$ python -q
>>> import numpy as np
>>> import numpy.linalg as la
>>> np.set_printoptions(suppress=True, linewidth=120)
>>> X = np.loadtxt("arr.csv", delimiter=",")
>>> X
array([[3., 9., 5., 2., 1., 4., 0., 1., 5., 9., 9., 6.],
       [0., 3., 1., 8., 5., 5., 8., 8., 7., 8., 7., 8.],
       [0., 0., 6., 8., 0., 3., 2., 7., 6., 5., 0., 8.],
       [0., 0., 0., 1., 2., 5., 7., 4., 4., 5., 8., 9.],
       [0., 0., 0., 0., 9., 6., 5., 2., 6., 9., 7., 7.],
       [0., 0., 0., 0., 0., 5., 9., 4., 3., 7., 0., 9.],
       [0., 0., 0., 0., 0., 0., 3., 8., 5., 5., 9., 1.],
       [0., 0., 0., 0., 0., 0., 0., 6., 4., 6., 6., 2.],
       [0., 0., 0., 0., 0., 0., 0., 0., 1., 9., 7., 0.],
       [0., 0., 0., 0., 0., 0., 0., 0., 0., 7., 5., 3.],
       [0., 0., 0., 0., 0., 0., 0., 0., 0., 0., 8., 1.],
       [0., 0., 0., 0., 0., 0., 0., 0., 0., 0., 0., 5.]])
>>> x0 = np.array([1, 4, 1, 1, 3, 0, 2, 3, 5, 5, 5, 1])
>>> np.einsum("ij,j->i", X, x0)
array([173., 194., 102., 127., 160.,  89., 126., 100.,  85.,  63.,  41.,   5.])
>>> la.norm(X @ x0) <= la.norm(X, 2) * la.norm(x0) + 1e-9
np.True_
>>> X * x0
array([[ 3., 36.,  5.,  2.,  3.,  0.,  0.,  3., 25., 45., 45.,  6.],
       [ 0., 12.,  1.,  8., 15.,  0., 16., 24., 35., 40., 35.,  8.],
       [ 0.,  0.,  6.,  8.,  0.,  0.,  4., 21., 30., 25.,  0.,  8.],
       [ 0.,  0.,  0.,  1.,  6.,  0., 14., 12., 20., 25., 40.,  9.],
       [ 0.,  0.,  0.,  0., 27.,  0., 10.,  6., 30., 45., 35.,  7.],
       [ 0.,  0.,  0.,  0.,  0.,  0., 18., 12., 15., 35.,  0.,  9.],
       [ 0.,  0.,  0.,  0.,  0.,  0.,  6., 24., 25., 25., 45.,  1.],
       [ 0.,  0.,  0.,  0.,  0.,  0.,  0., 18., 20., 30., 30.,  2.],
       [ 0.,  0.,  0.,  0.,  0.,  0.,  0.,  0.,  5., 45., 35.,  0.],
       [ 0.,  0.,  0.,  0.,  0.,  0.,  0.,  0.,  0., 35., 25.,  3.],
       [ 0.,  0.,  0.,  0.,  0.,  0.,  0.,  0.,  0.,  0., 40.,  1.],
       [ 0.,  0.,  0.,  0.,  0.,  0.,  0.,  0.,  0.,  0.,  0.,  5.]])
>>> X @ (2 * x0)
array([346., 388., 204., 254., 320., 178., 252., 200., 170., 126.,  82.,  10.])
>>> X @ np.eye(12)[2]
array([5., 1., 6., 0., 0., 0., 0., 0., 0., 0., 0., 0.])
>>> np.round(np.sort(la.eigvals(X)), 2)
array([1., 1., 3., 3., 3., 5., 5., 6., 6., 7., 8., 9.])
>>> C2 = X.T @ X
>>> C2
array([[  9.,  27.,  15.,   6.,   3.,  12.,   0.,   3.,  15.,  27.,  27.,  18.],
       [ 27.,  90.,  48.,  42.,  24.,  51.,  24.,  33.,  66., 105., 102.,  78.],
       [ 15.,  48.,  62.,  66.,  10.,  43.,  20.,  55.,  68.,  83.,  52.,  86.],
       [  6.,  42.,  66., 133.,  44.,  77.,  87., 126., 118., 127.,  82., 149.],
       [  3.,  24.,  10.,  44., 111.,  93.,  99.,  67., 102., 140., 123., 127.],
       [ 12.,  51.,  43.,  77.,  93., 136., 156., 117., 144., 205., 153., 220.],
       [  0.,  24.,  20.,  87.,  99., 156., 232., 176., 168., 232., 174., 262.],
       [  3.,  33.,  55., 126.,  67., 117., 176., 250., 207., 250., 219., 232.],
       [ 15.,  66.,  68., 118., 102., 144., 168., 207., 213., 284., 244., 252.],
       [ 27., 105.,  83., 127., 140., 205., 232., 250., 284., 516., 419., 367.],
       [ 27., 102.,  52.,  82., 123., 153., 174., 219., 244., 419., 498., 275.],
       [ 18.,  78.,  86., 149., 127., 220., 262., 232., 252., 367., 275., 415.]])
>>> np.round(la.svd(X, compute_uv=False) ** 2, 2) + 0
array([1908.94,  276.11,  153.76,  128.81,   70.32,   57.85,   35.05,   24.74,    8.51,    0.71,    0.19,    0.  ])
>>> la.matrix_rank(C2)
np.int64(12)
>>> np.allclose(C2, C2.T)
True
>>> rng = np.random.default_rng(3857)
>>> z = rng.permutation(12)
>>> z
array([11,  1,  0,  8,  3,  2,  4,  9,  7,  5, 10,  6])
>>> M2 = X[z][:, z]
>>> np.round(np.sort(np.abs(la.eigvals(M2))), 2)
array([1., 1., 3., 3., 3., 5., 5., 6., 6., 7., 8., 9.])
>>> M2
array([[5., 0., 0., 0., 0., 0., 0., 0., 0., 0., 0., 0.],
       [8., 3., 0., 7., 8., 1., 5., 8., 8., 5., 7., 8.],
       [6., 9., 3., 5., 2., 5., 1., 9., 1., 4., 9., 0.],
       [0., 0., 0., 1., 0., 0., 0., 9., 0., 0., 7., 0.],
       [9., 0., 0., 4., 1., 0., 2., 5., 4., 5., 8., 7.],
       [8., 0., 0., 6., 8., 6., 0., 5., 7., 3., 0., 2.],
       [7., 0., 0., 6., 0., 0., 9., 9., 2., 6., 7., 5.],
       [3., 0., 0., 0., 0., 0., 0., 7., 0., 0., 5., 0.],
       [2., 0., 0., 4., 0., 0., 0., 6., 6., 0., 6., 0.],
       [9., 0., 0., 3., 0., 0., 0., 7., 4., 5., 0., 9.],
       [1., 0., 0., 0., 0., 0., 0., 0., 0., 0., 8., 0.],
       [1., 0., 0., 5., 0., 0., 0., 5., 8., 0., 9., 3.]])
